% ipython --no-banner

In [1]: import numpy as np

In [2]: import numpy.linalg as la

In [3]: np.set_printoptions(precision=1, suppress=True, linewidth=140, legacy="1.25")

In [4]: F = np.loadtxt("data.csv", delimiter=",")

In [5]: print(F)
[[ -2.  -2.  -2.]
 [ -1.  -2.  -8.]
 [  6.   7.  -3.]
 [ -2.   1. -10.]
 [ -8.   8.  -6.]
 [ -2.   1.  -6.]
 [-11.   5.  -7.]
 [-15.  13. -10.]
 [-12.  21. -12.]
 [-15.  22.  -7.]
 [-24.  15.   2.]
 [-22.  16.  10.]
 [-30.   9.  13.]
 [-26.   7.  12.]
 [-26.  11.  20.]
 [-34.  20.  27.]
 [-34.  15.  26.]
 [-41.  20.  27.]
 [-47.  21.  20.]
 [-47.  13.  16.]
 [-38.  18.  25.]
 [-38.  21.  23.]
 [-32.  25.  20.]
 [-41.  28.  24.]
 [-43.  26.  15.]
 [-44.  35.   9.]
 [-48.  38.   3.]]

In [6]: w1 = np.array([[-5, -5, -2, 5, 0, 3], [-4, -3, 5, -3, 3, 3], [0, 0, 4, 3, -2, 1]])

In [7]: beta = np.array([1, -2, -3, -1, -3, 2])

In [8]: act = np.maximum(F @ w1 + beta, 0)

In [9]: print((act > 0).mean(axis=0))
[0.9 0.9 0.9 0.  0.8 0.1]

In [10]: basis = np.array([[2, -3], [1, 0], [-4, -3], [5, 3], [0, -4], [-5, -4]])

In [11]: print(w1 @ basis)
[[  3  24]
 [-61 -36]
 [ -6   1]]

In [12]: print(act @ basis)
[[   52.   -57.]
 [   37.   -70.]
 [ -222.  -272.]
 [   19.  -101.]
 [  -84.  -246.]
 [   19.   -69.]
 [   46.  -260.]
 [ -126.  -452.]
 [ -397.  -638.]
 [ -509.  -699.]
 [ -317.  -719.]
 [ -490.  -724.]
 [ -265.  -807.]
 [ -215.  -705.]
 [ -467.  -813.]
 [ -802. -1104.]
 [ -631. -1065.]
 [ -753. -1251.]
 [ -630. -1364.]
 [ -318. -1228.]
 [ -680. -1150.]
 [ -741. -1187.]
 [ -864. -1113.]
 [ -953. -1359.]
 [ -733. -1335.]
 [ -909. -1467.]
 [ -878. -1572.]]

In [13]: mat = np.load("test0.npy")

In [14]: print(mat)
[[-0.7 -2.  -4. ]
 [-1.  -3.7  5. ]
 [-1.  -2.  -3.7]]

In [15]: Y = la.inv(mat)

In [16]: print(np.allclose(Y, mat.T))
False

In [17]: print(Y)
[[ 3.1  0.1 -3.3]
 [-1.1 -0.2  1. ]
 [-0.2  0.1  0.1]]

In [18]: print(round(float(la.slogdet(mat)[0]), 1))
1.0

In [19]: print(np.round(mat @ Y, 1) + 0)
[[1. 0. 0.]
 [0. 1. 0.]
 [0. 0. 1.]]

In [20]: print(np.round(la.det(mat) * la.det(Y), 1))
1.0

In [21]: print((np.abs(Y) > 1e-9).astype(int))
[[1 1 1]
 [1 1 1]
 [1 1 1]]

In [22]: f, v = Y[2], Y[1]

In [23]: print(round(f @ f, 1))
0.1

In [24]: print(round(f @ v, 1))
0.3

In [25]: p = (f @ v) / (f @ f) * f

In [26]: print(np.round(la.norm(f + v) ** 2 + la.norm(f - v) ** 2, 1))
4.7

In [27]: print(p)
[-1.1  0.4  0.4]

In [28]: t = np.radians(151)

In [29]: Rm = np.eye(3)

In [30]: Rm[0, 0] = Rm[1, 1] = np.cos(t)

In [31]: Rm[0, 1], Rm[1, 0] = -np.sin(t), np.sin(t)

In [32]: print(Rm)
[[-0.9 -0.5  0. ]
 [ 0.5 -0.9  0. ]
 [ 0.   0.   1. ]]

In [33]: Y = mat @ Rm.T

In [34]: print(np.abs(Y - mat).max(axis=0))
[3.7 6.5 0. ]

In [35]: print(Y)
[[ 1.6  1.4 -4. ]
 [ 2.7  2.8  5. ]
 [ 1.8  1.3 -3.7]]

In [36]: print(round(la.det(Rm), 1), round(float(np.trace(Rm)), 1))
1.0 -0.7

In [37]: J = np.array([[-1, 2, 0, 0], [0, -1, 2, 0], [0, 0, -1, 2], [2, 0, 0, -1]])

In [38]: vec = np.array([-2, 1, 0, 2])

In [39]: print(J * vec)
[[ 2  2  0  0]
 [ 0 -1  0  0]
 [ 0  0  0  4]
 [-4  0  0 -2]]

In [40]: print(np.einsum("ij,j->i", J, vec))
[ 4 -1  4 -6]

In [41]: print(J @ vec)
[ 4 -1  4 -6]

In [42]: print(la.norm(J @ vec) <= la.norm(J, 2) * la.norm(vec) + 1e-9)
True

In [43]: print((J @ vec).argmax())
0

In [44]: print(J @ np.eye(4)[1])
[ 2. -1.  0.  0.]

In [45]: f = np.array([2, 0, 2, -4])

In [46]: Y = J + np.outer(f, np.eye(4)[1])

In [47]: print(round(la.det(Y) / la.det(J), 1), round(float(1 + la.solve(J, f)[1]), 1))
1.3 1.3

In [48]: print(la.matrix_rank(la.inv(Y) - la.inv(J), tol=1e-8))
1

In [49]: print(Y)
[[-1.  4.  0.  0.]
 [ 0. -1.  2.  0.]
 [ 0.  2. -1.  2.]
 [ 2. -4.  0. -1.]]

In [50]: vec = np.array([1, 2, 1, 1])

In [51]: rhs = J @ vec

In [52]: print(rhs)
[3 0 1 1]

In [53]: print(la.solve(J, rhs + J[:, 2]))
[1. 2. 2. 1.]

In [54]: print(la.solve(J, J[:, 1]))
[0. 1. 0. 0.]

In [55]: print(np.allclose(J @ J.T, J.T @ J))
True

In [56]: print(J @ J)
[[ 1 -4  4  0]
 [ 0  1 -4  4]
 [ 4  0  1 -4]
 [-4  4  0  1]]

In [57]: assert J == J.T
ValueError: The truth value of an array with more than one element is ambiguous. Use a.any() or a.all()


In [58]: K = np.array([[0, 2, 5, 0], [1, 2, 4, 4], [-2, -2, -3, -8]])

In [59]: print(K)
[[ 0  2  5  0]
 [ 1  2  4  4]
 [-2 -2 -3 -8]]

In [60]: print(la.norm(K, axis=0))
[2.2 3.5 7.1 8.9]

In [61]: print(np.round(la.norm(K, "nuc"), 1))
16.0

In [62]: print(la.norm(K, axis=1))
[5.4 6.1 9. ]

In [63]: print(round(float(la.norm(K, 2)), 1))
11.1

In [64]: print(np.round(la.norm(K, 1), 1), round(la.norm(K, np.inf), 1))
12.0 15.0

In [65]: print(K[1] @ K[2])
-50

In [66]: print(round(la.norm(K[1], 1), 1), round(la.norm(K[1], np.inf), 1))
11.0 4.0

In [67]: print(round(la.norm(K[1] - K[2]), 1))
14.8

In [68]: print(np.argsort(-la.norm(K, axis=0).round(6), kind="stable")[:3])
[3 2 1]

In [69]: print(la.cond(K) > 100)
True

In [70]: E = np.load("run4.npy")

In [71]: print(E)
[[-1  4  4  4]
 [ 0  5  5  5]
 [-1  4  4  4]
 [ 2  7  7  7]]

In [72]: print(np.allclose(E[:-1].T @ la.lstsq(E[:-1].T, E[-1])[0], E[-1]))
True

In [73]: print(np.abs(np.diag(la.qr(E)[1])) > 1e-9)
[ True  True False False]

In [74]: print(np.round(np.trace(la.pinv(E) @ E), 1))
2.0

In [75]: print(la.lstsq(E[:-1].T, E[-1])[2])
2

In [76]: def softmax(z):
    ...:     e = np.exp(z - z.max(axis=-1, keepdims=True))
    ...:     return e / e.sum(axis=-1, keepdims=True)
    ...: 

In [77]: print(np.round(softmax(E[2]), 1) + 0)
[0.  0.3 0.3 0.3]

In [78]: print(np.round(softmax(10 * E[2]), 1) + 0)
[0.  0.3 0.3 0.3]

In [79]: att = E @ E.T / np.sqrt(4)

In [80]: print(softmax(att).round(6).argmax(axis=1))
[3 3 3 3]

In [81]: print(np.round(softmax(att + np.triu(np.full(att.shape, -np.inf), 1)), 1) + 0)
[[1. 0. 0. 0.]
 [0. 1. 0. 0.]
 [0. 1. 0. 0.]
 [0. 0. 0. 1.]]

In [82]: print(softmax(att)[2] @ E)
[2. 7. 7. 7.]
